In [1]: import numpy as np

In [2]: np.set_printoptions(precision=1, suppress=True, linewidth=120, floatmode="fixed")

In [3]: def rnd(a):
   ...:     return np.round(a, 1) + 0
   ...: 

In [4]: W0 = np.loadtxt("arr.csv", delimiter=",")

In [5]: W0
Out[5]: 
array([[ -7.1,  -4.4,  -9.3,   4.0,   8.3, -13.4],
       [  2.6,   7.7,   1.3,   0.3,  -5.7,   3.8],
       [  3.2,  -1.2,   3.9,  -3.0,   3.2,  -3.7],
       [ 11.5,  -2.0,   0.3,  -0.5,  -3.6,   2.3],
       [-14.9,  -5.6,   4.9, -12.5,   1.4,   2.5],
       [-19.7,  -4.6,  -9.3,  -0.4,   2.5,  -1.0],
       [ -4.0,  -3.8,   0.4,   2.1,  -1.6,   5.7],
       [ -9.0,  -5.6,   4.4,   0.3,   7.1,  -0.2],
       [ -5.2,   1.3,  -4.9,   0.2,   1.6,  -2.5],
       [ -4.2,  -2.6, -11.6,   2.4,  -3.8,  -1.8],
       [  4.5,   5.6,  -4.6,   1.8,   3.8,  -2.6],
       [ -5.4,   1.8,  -2.8,   0.3,  -2.2,   6.3],
       [ -7.0,   0.9,  -8.9,   1.9,  -1.5,   0.1],
       [ -0.7,  -2.5,   0.3,  -1.7,  -1.5,   1.5],
       [  2.3,  -4.0,  -3.2,   0.7,   0.5,  -5.9],
       [  4.5,   1.4,   0.4,   2.7,  -2.6,  -3.5],
       [-20.8,  -4.5,  -4.4,  -1.5,  10.7,  -6.6],
       [ -1.9, -10.7,   1.3,  -1.2,   1.6,  -3.8],
       [ -1.8,  -1.0,   5.7,   0.5,   2.9,   1.5],
       [  7.7,  -6.1,  -1.6,   7.7,  -3.7,  -2.7],
       [ -8.1,   0.1,  -5.2,   2.0,   7.2,  -0.9],
       [ -3.2,  -1.6,   4.7,  -1.3,  -2.9,   3.2],
       [  3.1,  -0.4,   6.1,  -3.3,   0.3,   0.3],
       [ 18.5,  -1.5,  10.9,   0.3,   1.2,   4.4],
       [  0.5,  -0.5,  -3.4,   5.0,   3.9,  -4.9],
       [ -6.7,  -1.0,  -1.9,  -0.1,   4.6,  -5.5],
       [  5.9,  -5.1,   1.8,   0.9,  -2.0,  -3.9],
       [-23.2, -13.5, -11.0,   3.5,   9.2,  -9.0],
       [  7.2,   5.3,  -9.8,   2.6,  -9.1,   7.9]])

In [6]: cen = W0 - W0.mean(axis=0)

In [7]: vecs = np.linalg.svd(cen)[2][:1]

In [8]: B = cen - cen @ vecs.T @ vecs

In [9]: rnd(B.std(axis=0))
Out[9]: array([2.3, 3.7, 4.8, 3.4, 3.3, 3.9])

In [10]: rnd(np.cov(cen @ vecs.T, rowvar=False))
Out[10]: np.float64(115.7)

In [11]: np.linalg.norm(B, axis=1).round(6).argmax()
Out[11]: np.int64(4)

In [12]: Z = W0[[10, 9]].astype(float)

In [13]: for _ in range(5):
    ...:     lab = np.linalg.norm(W0[:, None] - Z, axis=-1).argmin(axis=1)
    ...:     Z = np.array([W0[lab == j].mean(axis=0) for j in range(2)])
    ...: 

In [14]: lab
Out[14]: array([1, 0, 0, 0, 1, 1, 0, 1, 1, 1, 0, 0, 1, 0, 0, 0, 1, 0, 0, 0, 1, 0, 0, 0, 0, 1, 0, 1, 0])

In [15]: np.abs(Z[1] - Z[0]).argmax()
Out[15]: np.int64(0)

In [16]: x0 = np.array([0, -1, 2, -2, -2, -1])

In [17]: rhs = W0 @ x0

In [18]: rnd(np.linalg.lstsq(W0, rhs)[0])
Out[18]: array([ 0.0, -1.0,  2.0, -2.0, -2.0, -1.0])

In [19]: rnd(np.linalg.solve(W0.T @ W0, W0.T @ rhs))
Out[19]: array([ 0.0, -1.0,  2.0, -2.0, -2.0, -1.0])

In [20]: rng = np.random.default_rng(805)

In [21]: rhs = rhs + 0.3 * rng.normal(size=29)

In [22]: rnd(rhs)
Out[22]: 
array([-25.5,   1.8,  12.1,   8.5,  35.1, -17.3,  -2.5,   0.1, -12.9, -15.4, -23.3,  -9.6, -19.6,   7.8,   0.7,   2.7,
       -16.2,  16.4,   4.4,  -2.2, -27.9,  16.2,  18.1,  15.6, -18.9,  -6.1,  14.7, -24.9, -19.6])

In [23]: coef, *_ = np.linalg.lstsq(W0, rhs)

In [24]: coef.round()
Out[24]: array([-0.0, -1.0,  2.0, -2.0, -2.0, -1.0])

In [25]: [round(float(np.linalg.norm(np.linalg.solve(W0.T @ W0 + lam * np.eye(6), W0.T @ rhs))), 2) for lam in (0, 1, 10, 100)]
Out[25]: [3.73, 3.71, 3.56, 2.75]

In [26]: rnd(np.linalg.norm(rhs - W0 @ coef))
Out[26]: np.float64(1.3)

In [27]: rnd(W0.T @ (rhs - W0 @ coef))
Out[27]: array([0.0, 0.0, 0.0, 0.0, 0.0, 0.0])

In [28]: rnd(coef)
Out[28]: array([ 0.0, -1.0,  2.0, -2.0, -2.0, -1.0])

In [29]: B = np.c_[W0[:, :2] @ np.array([[-3, -5], [3, 0]]), np.array([3, 1, -3, 2, 0, 1, -2, -3, 3, 3, 3, -1, -2, -2, 1, 2, 3, 2, -1, 3, 3, 2, -1, 1, 1, 0, -2, -2, 3])]

In [30]: rnd(B)
Out[30]: 
array([[  8.1,  35.5,   3.0],
       [ 15.3, -13.0,   1.0],
       [-13.2, -16.0,  -3.0],
       [-40.5, -57.5,   2.0],
       [ 27.9,  74.5,   0.0],
       [ 45.3,  98.5,   1.0],
       [  0.6,  20.0,  -2.0],
       [ 10.2,  45.0,  -3.0],
       [ 19.5,  26.0,   3.0],
       [  4.8,  21.0,   3.0],
       [  3.3, -22.5,   3.0],
       [ 21.6,  27.0,  -1.0],
       [ 23.7,  35.0,  -2.0],
       [ -5.4,   3.5,  -2.0],
       [-18.9, -11.5,   1.0],
       [ -9.3, -22.5,   2.0],
       [ 48.9, 104.0,   3.0],
       [-26.4,   9.5,   2.0],
       [  2.4,   9.0,  -1.0],
       [-41.4, -38.5,   3.0],
       [ 24.6,  40.5,   3.0],
       [  4.8,  16.0,   2.0],
       [-10.5, -15.5,  -1.0],
       [-60.0, -92.5,   1.0],
       [ -3.0,  -2.5,   1.0],
       [ 17.1,  33.5,   0.0],
       [-33.0, -29.5,  -2.0],
       [ 29.1, 116.0,  -2.0],
       [ -5.7, -36.0,   3.0]])

In [31]: np.linalg.matrix_rank(np.c_[W0, B])
Out[31]: np.int64(7)

In [32]: np.linalg.matrix_rank(B)
Out[32]: np.int64(3)

In [33]: rnd(np.linalg.norm(np.linalg.qr(W0)[0].T @ B, axis=0) ** 2 / ((B ** 2).sum(axis=0) + 1e-12))
Out[33]: array([1.0, 1.0, 0.2])

In [34]: rnd(np.linalg.norm(B - W0 @ np.linalg.lstsq(W0, B)[0], axis=0))
Out[34]: array([ 0.0,  0.0, 10.0])

In [35]: K = np.load("m.npy")

In [36]: rnd(K)
Out[36]: 
array([[ -6.0,  -7.0,  10.6,  -2.0,   1.4],
       [ -1.8, -11.2,   8.0,   1.7,  -1.3],
       [ -8.2,  -4.8,   6.9,  -0.6,  -4.2],
       [ -2.6, -10.4,  15.5,  -1.0,   4.9],
       [ -6.4,  -6.6,   6.3,  -0.1,  -3.6],
       [ -5.0,  -8.0,   4.8,   1.0,  -4.4],
       [ -6.3,  -6.7,   4.1,   2.4,  -8.2],
       [ -8.3,  -4.7,  11.9,  -1.5,  -1.2],
       [ -6.0,  -7.0,   6.7,  -0.1,  -2.9],
       [-13.1,   0.1,   7.5,  -2.9,  -5.0]])

In [37]: cen = K - K.mean(axis=0)

In [38]: U, sv, Vh = np.linalg.svd(cen, full_matrices=False)

In [39]: np.abs(U[:, 0]).argmax()
Out[39]: np.int64(3)

In [40]: rnd(sv ** 2 / (sv ** 2).sum())
Out[40]: array([0.6, 0.3, 0.0, 0.0, 0.0])

In [41]: data = np.loadtxt("mat.csv", delimiter=",")

In [42]: rnd(data)
Out[42]: 
array([[-0.7, -0.4,  0.3,  0.1,  0.4],
       [ 0.3,  0.0,  0.2,  0.9,  0.2],
       [ 0.1, -0.8, -0.6,  0.2, -0.3],
       [ 0.6, -0.3,  0.1, -0.3,  0.7],
       [-0.3,  0.4, -0.7,  0.1,  0.5]])

In [43]: f = np.array([9, -2, -8])

In [44]: rnd(np.convolve(data[4], f))
Out[44]: array([-2.5,  3.8, -5.2, -0.6, 10.1, -1.7, -3.9])

In [45]: rnd(np.cross(data[4, :3], data[0, :3]))
Out[45]: array([-0.2,  0.6,  0.4])

In [46]: rnd(np.array([np.convolve(row, f, "same") for row in data]))
Out[46]: 
array([[-2.6,  9.7,  3.7,  0.7, -1.5],
       [-0.3, -0.8,  7.8, -1.3, -7.8],
       [-7.0, -4.3,  8.6,  1.7, -0.7],
       [-3.9, -3.1, -0.6,  6.4,  1.2],
       [ 3.8, -5.2, -0.6, 10.1, -1.7]])

In [47]: cen = (W0 - W0.mean(axis=0)) / W0.std(axis=0)

In [48]: np.argwhere(np.abs(cen) > 2)
Out[48]: 
array([[ 0,  5],
       [ 1,  1],
       [ 4,  3],
       [16,  4],
       [19,  3],
       [23,  0],
       [23,  2],
       [27,  0],
       [27,  1],
       [28,  4]])

In [49]: rnd(cen.std(axis=0))
Out[49]: array([1.0, 1.0, 1.0, 1.0, 1.0, 1.0])

In [50]: coef = np.linalg.lstsq(np.delete(cen, 1, axis=1), cen[:, 1])[0]

In [51]: np.abs(coef).argmax()
Out[51]: np.int64(0)

In [52]: G = data.T @ data

In [53]: rnd(np.linalg.eigvalsh(G)[::-1])
Out[53]: array([1.0, 1.0, 1.0, 1.0, 1.0])

In [54]: (data @ data.T).shape
Out[54]: (5, 5)

In [55]: np.allclose(G, G.T)
Out[55]: True

In [56]: rnd(np.linalg.svd(data, compute_uv=False) ** 2)
Out[56]: array([1.0, 1.0, 1.0, 1.0, 1.0])

In [57]: U, sv = np.linalg.svd(K)
---------------------------------------------------------------------------
ValueError                                Traceback (most recent call last)
Cell In[57], line 1
----> 1 U, sv = np.linalg.svd(K)

ValueError: too many values to unpack (expected 2)

In [58]: U, sv, Vh = np.linalg.svd(K, full_matrices=False)

In [59]: np.allclose(U * sv @ Vh, K)
Out[59]: True

In [60]: rnd(U.T @ U)
Out[60]: 
array([[1.0, 0.0, 0.0, 0.0, 0.0],
       [0.0, 1.0, 0.0, 0.0, 0.0],
       [0.0, 0.0, 1.0, 0.0, 0.0],
       [0.0, 0.0, 0.0, 1.0, 0.0],
       [0.0, 0.0, 0.0, 0.0, 1.0]])

In [61]: U.shape, sv.shape, Vh.shape
Out[61]: ((10, 5), (5,), (5, 5))

In [62]: np.abs(U[:, 0]).round(6).argmax()
Out[62]: np.int64(3)

In [63]: rnd(np.sqrt((sv ** 2).sum())), rnd(np.linalg.norm(K))
Out[63]: (np.float64(44.9), np.float64(44.9))

In [64]: A = np.array([[2.0, 8.0, 10.0], [8.0, 14.0, 20.0], [10.0, 20.0, 23.0]])

In [65]: f = np.array([1, -3])

In [66]: np.array([np.convolve(row, f, "same") for row in A])
Out[66]: 
array([[  2.0,   2.0, -14.0],
       [  8.0, -10.0, -22.0],
       [ 10.0, -10.0, -37.0]])

In [67]: np.polyval(f, A[2])
Out[67]: array([ 7.0, 17.0, 20.0])

In [68]: x0 = np.array([3, 3, 2])

In [69]: rhs = A @ x0

In [70]: rhs
Out[70]: array([ 50.0, 106.0, 136.0])

In [71]: rnd(np.linalg.solve(A.T, A[0]))
Out[71]: array([1.0, 0.0, 0.0])

In [72]: rnd(np.linalg.solve(A, rhs + A[:, 0]))
Out[72]: array([4.0, 3.0, 2.0])

In [73]: rnd(np.linalg.solve(A, 4 * rhs))
Out[73]: array([12.0, 12.0,  8.0])

In [74]: w, vecs = np.linalg.eigh(A)

In [75]: x0 = np.array([0, 1, 5])

In [76]: rnd(vecs * np.maximum(w, 0) @ vecs.T)
Out[76]: 
array([[ 3.8,  7.6,  9.6],
       [ 7.6, 15.3, 19.1],
       [ 9.6, 19.1, 23.9]])

In [77]: w, vecs = np.linalg.eig(A)

In [78]: rnd(np.prod(w))
Out[78]: np.float64(172.0)

In [79]: rnd(w)
Out[79]: array([-2.0, 43.0, -2.0])

In [80]: mat = np.load("case19.npy")

In [81]: mat
Out[81]: 
array([[0, 1, 1, 0, 1],
       [1, 0, 1, 0, 1],
       [1, 1, 0, 0, 0],
       [0, 0, 0, 0, 0],
       [1, 1, 0, 0, 0]])

In [82]: Z = K[[4, 9]].astype(float)

In [83]: for _ in range(3):
    ...:     lab = np.linalg.norm(K[:, None] - Z, axis=-1).argmin(axis=1)
    ...:     Z = np.array([K[lab == j].mean(axis=0) for j in range(2)])
    ...: 

In [84]: lab
Out[84]: array([0, 0, 0, 0, 0, 0, 0, 0, 0, 1])

In [85]: np.abs(Z[1] - Z[0]).argmax()
Out[85]: np.int64(0)

In [86]: rnd(Z)
Out[86]: 
array([[ -5.6,  -7.4,   8.3,   0.0,  -2.2],
       [-13.1,   0.1,   7.5,  -2.9,  -5.0]])

In [87]: np.bincount(lab)
Out[87]: array([9, 1])

In [88]: np.trace(mat @ mat @ mat) // 6
Out[88]: np.int64(2)

In [89]: Lm = np.diag(mat.sum(axis=1)) - mat

In [90]: np.linalg.matrix_rank(Lm)
Out[90]: np.int64(3)

In [91]: (np.linalg.eigvalsh(Lm) < 1e-8).sum()
Out[91]: np.int64(2)

In [92]: rank = np.linalg.matrix_rank(mat)

In [93]: rank
Out[93]: np.int64(3)

In [94]: null = np.linalg.svd(mat)[2][rank:].T

In [95]: np.allclose(mat @ null, 0)
Out[95]: True

In [96]: null.shape
Out[96]: (5, 2)

In [97]: mat.sum(axis=0)
Out[97]: array([3, 3, 2, 0, 2])

In [98]: mat.mean(axis=0)
Out[98]: array([0.6, 0.6, 0.4, 0.0, 0.4])

In [99]: np.unravel_index(np.abs(mat).argmax(), mat.shape)
Out[99]: (np.int64(0), np.int64(1))

In [100]: mat.shape
Out[100]: (5, 5)

In [101]: np.diff(mat, axis=0)
Out[101]: 
array([[ 1, -1,  0,  0,  0],
       [ 0,  1, -1,  0, -1],
       [-1, -1,  0,  0,  0],
       [ 1,  1,  0,  0,  0]])

In [102]: rnd(np.linalg.svd(mat, compute_uv=False))
Out[102]: array([2.6, 1.6, 1.0, 0.0, 0.0])

In [103]: m1 = np.array([[1, 2, 2, 0, 2, 1, 0],
     ...:     [2, 0, 0, 2, 1, 2, 0],
     ...:     [2, 2, 2, 0, 2, 1, 0],
     ...:     [1, 1, 1, 2, 0, 2, 1],
     ...:     [0, 0, 0, 2, 2, 2, 2],
     ...:     [1, 1, 1, 0, 2, 2, 0],
     ...:     [2, 1, 2, 1, 2, 1, 2]])

In [104]: x0 = np.array([5, 3, 2, 1, 5, 3, 0])

In [105]: np.linalg.norm(m1 @ x0) <= np.linalg.norm(m1, 2) * np.linalg.norm(x0) + 1e-9
Out[105]: np.True_

In [106]: m1 @ np.ones(7)
Out[106]: array([ 8.0,  7.0,  9.0,  8.0,  8.0,  7.0, 11.0])

In [107]: np.sign((m1 @ x0).round(6))
Out[107]: array([1, 1, 1, 1, 1, 1, 1])

In [108]: m1 * x0
Out[108]: 
array([[ 5,  6,  4,  0, 10,  3,  0],
       [10,  0,  0,  2,  5,  6,  0],
       [10,  6,  4,  0, 10,  3,  0],
       [ 5,  3,  2,  2,  0,  6,  0],
       [ 0,  0,  0,  2, 10,  6,  0],
       [ 5,  3,  2,  0, 10,  6,  0],
       [10,  3,  4,  1, 10,  3,  0]])

In [109]: m1 @ x0
Out[109]: array([28, 23, 33, 18, 18, 26, 31])
